% python3 -q
>>> import numpy as np
>>> np.set_printoptions(precision=2, suppress=True, linewidth=140, floatmode="fixed")
>>> rd = lambda a: np.round(a, 2) + 0
>>> W0 = np.array([[-0.13, 0.42, 0.58, -1.34],
...     [0.13, 0.36, 0.02, -0.46],
...     [-0.8, -1.41, 0.68, 0.98],
...     [0.05, -0.09, 0.06, 0.36]])
>>> G = W0.T @ W0
>>> print(rd(np.trace(G)), rd((W0 ** 2).sum()))
6.88 6.88
>>> print(np.linalg.matrix_rank(G))
3
>>> print((W0 @ W0.T).shape)
(4, 4)
>>> print(rd(np.diag(G)))
[0.68 2.30 0.80 3.10]
>>> print(rd(G))
[[ 0.68  1.12 -0.61 -0.65]
 [ 1.12  2.30 -0.71 -2.14]
 [-0.61 -0.71  0.80 -0.10]
 [-0.65 -2.14 -0.10  3.10]]
>>> print(rd(np.linalg.svd(W0, compute_uv=False) ** 2))
[5.28 1.57 0.03 0.00]
>>> print(rd(np.linalg.det(W0[::-1])))
0.0
>>> print(rd(np.einsum("ij,ji->", W0, W0)))
-0.07
>>> rank = np.linalg.matrix_rank(W0)
>>> print(rank)
3
>>> N = np.linalg.svd(W0)[2][rank:].T
>>> print(rd(W0 @ N))
[[0.00]
 [0.00]
 [0.00]
 [0.00]]
>>> print([int(np.linalg.matrix_rank(W0[:, :j + 1])) for j in range(4)])
[1, 2, 3, 3]
>>> print(np.allclose(W0 @ N, 0))
True
>>> F = np.load("layer14.npy")
>>> print(rd(F))
[[-4.04  2.19 -1.90  0.52]
 [-2.86 -3.64  1.89 -0.03]
 [ 0.67 -2.53 -3.82  1.88]
 [ 0.17  0.76  1.79  4.60]]
>>> other = F / np.linalg.norm(F, axis=1, keepdims=True)
>>> G = other @ other.T
>>> print((np.abs(G) > 0.9).astype(int))
[[1 0 0 0]
 [0 1 0 0]
 [0 0 1 0]
 [0 0 0 1]]
>>> print(rd(np.linalg.norm(other, axis=1)))
[1.00 1.00 1.00 1.00]
>>> print(rd(G[3]))
[0.00 0.00 0.00 1.00]
>>> print(rd(np.degrees(np.arccos(np.clip(G[3, 2], -1, 1)))))
90.0
>>> print((G - 2 * np.eye(4)).round(6).argmax(axis=1))
[1 0 0 0]
>>> u, r1 = F[2], F[3]
>>> print(rd(u @ r1))
0.0
>>> p = (u @ r1) / (u @ u) * u
>>> print(rd(p))
[0.00 0.00 0.00 0.00]
>>> print(rd(r1 - p))
[0.17 0.76 1.79 4.60]
>>> print(rd(np.linalg.norm(u + r1) ** 2 + np.linalg.norm(u - r1) ** 2))
100.0
>>> ang = np.radians(36)
>>> R = np.eye(4)
>>> R[1, 1] = R[3, 3] = np.cos(ang)
>>> R[1, 3], R[3, 1] = -np.sin(ang), np.sin(ang)
>>> print(rd(R))
[[ 1.00  0.00  0.00  0.00]
 [ 0.00  0.81  0.00 -0.59]
 [ 0.00  0.00  1.00  0.00]
 [ 0.00  0.59  0.00  0.81]]
>>> other = F @ R.T
>>> print(rd(np.abs(other - F).max(axis=0)))
[0.00 2.85 0.00 2.13]
>>> print(rd(np.linalg.det(R)), rd(np.trace(R)))
1.0 3.62
>>> print(rd(np.linalg.svd(F, compute_uv=False)), rd(np.linalg.svd(other, compute_uv=False)))
[5.00 5.00 5.00 5.00] [5.00 5.00 5.00 5.00]
>>> print(np.allclose(np.linalg.norm(F, axis=1), np.linalg.norm(other, axis=1)))
True
>>> print(rd(F[:, 3] @ F[:, 0]))
0.0
>>> print(rd(np.linalg.pinv(F)))
[[-0.16 -0.11  0.03  0.01]
 [ 0.09 -0.15 -0.10  0.03]
 [-0.08  0.08 -0.15  0.07]
 [ 0.02  0.00  0.08  0.18]]
>>> print(rd(np.linalg.norm(F, axis=0)))
[5.00 5.00 5.00 5.00]
>>> print(rd(np.linalg.svd(F, compute_uv=False)))
[5.00 5.00 5.00 5.00]
>>> print(rd(np.linalg.det(F[::-1])))
-625.0
>>> print(rd(np.linalg.det(2 * F)), rd(np.linalg.det(F)))
-10000.0 -625.0
>>> print(rd(np.kron(np.eye(2, dtype=int), F)))
[[-4.04  2.19 -1.90  0.52  0.00  0.00  0.00  0.00]
 [-2.86 -3.64  1.89 -0.03  0.00  0.00  0.00  0.00]
 [ 0.67 -2.53 -3.82  1.88  0.00  0.00  0.00  0.00]
 [ 0.17  0.76  1.79  4.60  0.00  0.00  0.00  0.00]
 [ 0.00  0.00  0.00  0.00 -4.04  2.19 -1.90  0.52]
 [ 0.00  0.00  0.00  0.00 -2.86 -3.64  1.89 -0.03]
 [ 0.00  0.00  0.00  0.00  0.67 -2.53 -3.82  1.88]
 [ 0.00  0.00  0.00  0.00  0.17  0.76  1.79  4.60]]
>>> print(rd(np.einsum("ij,ji->", F, F)))
47.56
>>> M = np.loadtxt("out2.csv", delimiter=",")
>>> print(M)
[[4.00 3.00 2.00]
 [3.00 2.00 1.00]
 [4.00 3.00 2.00]]
>>> x0 = np.array([2, 2, 0])
>>> a = np.maximum(M @ x0, 0)
>>> print(np.flatnonzero(a > 1e-9))
[0 1 2]
>>> print(M.T @ a)
[142.00 104.00  66.00]
>>> m1 = np.load("arr.npy")
>>> print(m1)
[[ 1 -1  1]
 [ 1  0  0]
 [ 1  1  1]
 [ 1  2  4]]
>>> x0 = np.array([2, 1, 1])
>>> a = np.maximum(m1 @ x0, 0)
>>> print(m1 * (a > 1e-9)[:, None])
[[ 1 -1  1]
 [ 1  0  0]
 [ 1  1  1]
 [ 1  2  4]]
>>> print(a)
[2 2 4 8]
>>> print(np.maximum(m1 @ (3 * x0), 0))
[ 6  6 12 24]
>>> print(rd(np.tanh(m1 @ x0)))
[0.96 0.96 1.00 1.00]
>>> u = np.array([1, 2])
>>> print(np.correlate(M[2], M[1], "full"))
[ 4.00 11.00 20.00 13.00  6.00]
>>> print(np.cross(M[2, :3], M[1, :3]))
[-1.00  2.00 -1.00]
>>> print(np.array([np.convolve(row, u, "same") for row in M]))
[[ 4.00 11.00  8.00]
 [ 3.00  8.00  5.00]
 [ 4.00 11.00  8.00]]
>>> print(np.polyval(u, M[2]))
[6.00 5.00 4.00]
>>> print(np.convolve(M[2], u))
[ 4.00 11.00  8.00  4.00]
>>> P = m1 @ np.linalg.solve(m1.T @ m1, m1.T)
>>> print(np.trace(P))
3.0
>>> print(rd(P @ m1[:, 2]))
[1.00 0.00 1.00 4.00]
>>> print(rd(P))
[[ 0.95  0.15 -0.15  0.05]
 [ 0.15  0.55  0.45 -0.15]
 [-0.15  0.45  0.55  0.15]
 [ 0.05 -0.15  0.15  0.95]]
>>> print(np.linalg.matrix_rank(np.eye(4) - P))
1
>>> U, sig, vt = np.linalg.svd(m1, full_matrices=False)
>>> print(rd(sig / sig[0]))
[1.00 0.35 0.22]
>>> print((sig > 1e-8).sum())
3
>>> print(rd(U.T @ m1 @ vt.T))
[[4.90 0.00 0.00]
 [0.00 1.69 0.00]
 [0.00 0.00 1.08]]
>>> print(rd(np.sqrt((sig ** 2).sum())), rd(np.linalg.norm(m1)))
5.29 5.29
>>> print(rd(sig))
[4.90 1.69 1.08]
>>> print(U.shape, sig.shape, vt.shape)
(4, 3) (3,) (3, 3)
>>> Q, R = np.linalg.qr(m1)
>>> print(rd(R))
[[-2.00 -1.00 -3.00]
 [ 0.00 -2.24 -2.24]
 [ 0.00  0.00  2.00]]
>>> print(np.allclose(R.T @ R, m1.T @ m1))
True
>>> print(np.trace(Q @ Q.T))
3.0
>>> print(rd(Q @ R))
[[ 1.00 -1.00  1.00]
 [ 1.00  0.00  0.00]
 [ 1.00  1.00  1.00]
 [ 1.00  2.00  4.00]]
>>> print(rd(Q.T @ Q))
[[1.00 0.00 0.00]
 [0.00 1.00 0.00]
 [0.00 0.00 1.00]]
>>> print(abs(R[0, 0]), rd(np.linalg.norm(m1[:, 0])))
2.0 2.0
>>> A = np.load("case15.npy")
>>> print(A)
[[-3.06 -1.45 -3.16]
 [-0.75 -1.83 -0.09]
 [-2.57 -1.06 -3.45]
 [-0.81 -3.16  2.50]
 [ 0.42 -3.30  4.02]
 [-1.84 -1.15 -2.54]
 [ 3.89 -2.34  5.57]
 [-3.47 -1.64 -3.20]
 [-0.03 -2.43  1.83]
 [ 1.36 -2.29  2.95]
 [ 0.08 -1.28 -0.37]
 [-4.10 -1.83 -3.43]
 [-2.59 -0.78 -4.02]
 [ 2.37 -1.44  2.25]]
>>> other = np.c_[A[:, :1] @ np.array([[2]]), np.array([0, 0, 2, 1, 0, 2, 0, 0, 0, 0, 2, 0, 2, 0])]
>>> print(other)
[[-6.12  0.00]
 [-1.50  0.00]
 [-5.14  2.00]
 [-1.62  1.00]
 [ 0.84  0.00]
 [-3.68  2.00]
 [ 7.78  0.00]
 [-6.94  0.00]
 [-0.06  0.00]
 [ 2.72  0.00]
 [ 0.16  2.00]
 [-8.20  0.00]
 [-5.18  2.00]
 [ 4.74  0.00]]
>>> print(rd(np.linalg.lstsq(A, other[:, 0])[0]))
[2.00 0.00 0.00]
